In [1]: import numpy as np

In [2]: np.set_printoptions(precision=3, suppress=True, linewidth=160)

In [3]: def tidy(a):
   ...:     return np.round(a, 3) + 0
   ...: 

In [4]: X = np.array([[1.0, 0.0, 0.0], [0.0, 0.5, 0.5], [0.0, 0.0, 1.0]])

In [5]: # triangular: eigenvalues sit on the diagonal

In [6]: vals, V = np.linalg.eig(X)

In [7]: np.prod(vals)
Out[7]: np.float64(0.5)

In [8]: tidy(np.sort(np.linalg.eigvals(X @ X)))
Out[8]: array([0.25, 1.  , 1.  ])

In [9]: X @ V[:, 0] - vals[0] * V[:, 0]
Out[9]: array([0., 0., 0.])

In [10]: w1 = np.array([[1, 0, 2, 0, 0], [-1, 2, 2, 0, -1], [3, 3, 3, 1, 3]])

In [11]: beta = np.array([4, -4, 2, 4, -1])

In [12]: act = np.maximum(X @ w1 + beta, 0)

In [13]: (act > 0).astype(int)
Out[13]: 
array([[1, 0, 1, 1, 0],
       [1, 0, 1, 1, 0],
       [1, 0, 1, 1, 1]])

In [14]: act
Out[14]: 
array([[5. , 0. , 4. , 4. , 0. ],
       [5. , 0. , 4.5, 4.5, 0. ],
       [7. , 0. , 5. , 5. , 2. ]])

In [15]: basis = np.array([[0, 2, 3], [3, 0, 0], [-3, -3, -3], [1, -3, -3], [-2, 1, -1]])

In [16]: act @ basis
Out[16]: 
array([[ -8., -14.,  -9.],
       [ -9., -17., -12.],
       [-14., -14., -11.]])

In [17]: (act @ basis).round(6).argmax(axis=1)
Out[17]: array([0, 0, 2])

In [18]: blk = np.stack([act, 2 * act, act[::-1]])

In [19]: (blk @ act.T).shape
Out[19]: (3, 3, 3)

In [20]: np.linalg.matrix_rank(blk)
Out[20]: array([3, 3, 3])

In [21]: tidy(np.linalg.norm(blk, axis=(1, 2)))
Out[21]: array([15.017, 30.033, 15.017])

In [22]: np.einsum("bij,cij->bc", blk, blk)
Out[22]: 
array([[225.5, 451. , 215.5],
       [451. , 902. , 431. ],
       [215.5, 431. , 225.5]])

In [23]: np.allclose(X, X.T)
Out[23]: False

In [24]: np.linalg.determinant(X)
Traceback (most recent call last):
  Cell In[24], line 1
    np.linalg.determinant(X)
AttributeError: module 'numpy.linalg' has no attribute 'determinant'


In [25]: np.allclose(X @ X.T, X.T @ X)
Out[25]: False

In [26]: np.trace(X)
Out[26]: np.float64(2.5)

In [27]: (X != 0).astype(int)
Out[27]: 
array([[1, 0, 0],
       [0, 1, 1],
       [0, 0, 1]])

In [28]: (np.linalg.matrix_power((X != 0) + (X.T != 0) + np.eye(3), 3) > 0).astype(int)
Out[28]: 
array([[1, 0, 0],
       [0, 1, 1],
       [0, 1, 1]])

In [29]: np.flatnonzero(np.linalg.matrix_power((X != 0) + (X.T != 0) + np.eye(3), 3)[0])
Out[29]: array([0])

In [30]: tidy(np.sort(np.linalg.eigvals(X).real))
Out[30]: array([0.5, 1. , 1. ])

In [31]: tidy(np.linalg.det(X))
Out[31]: np.float64(0.5)
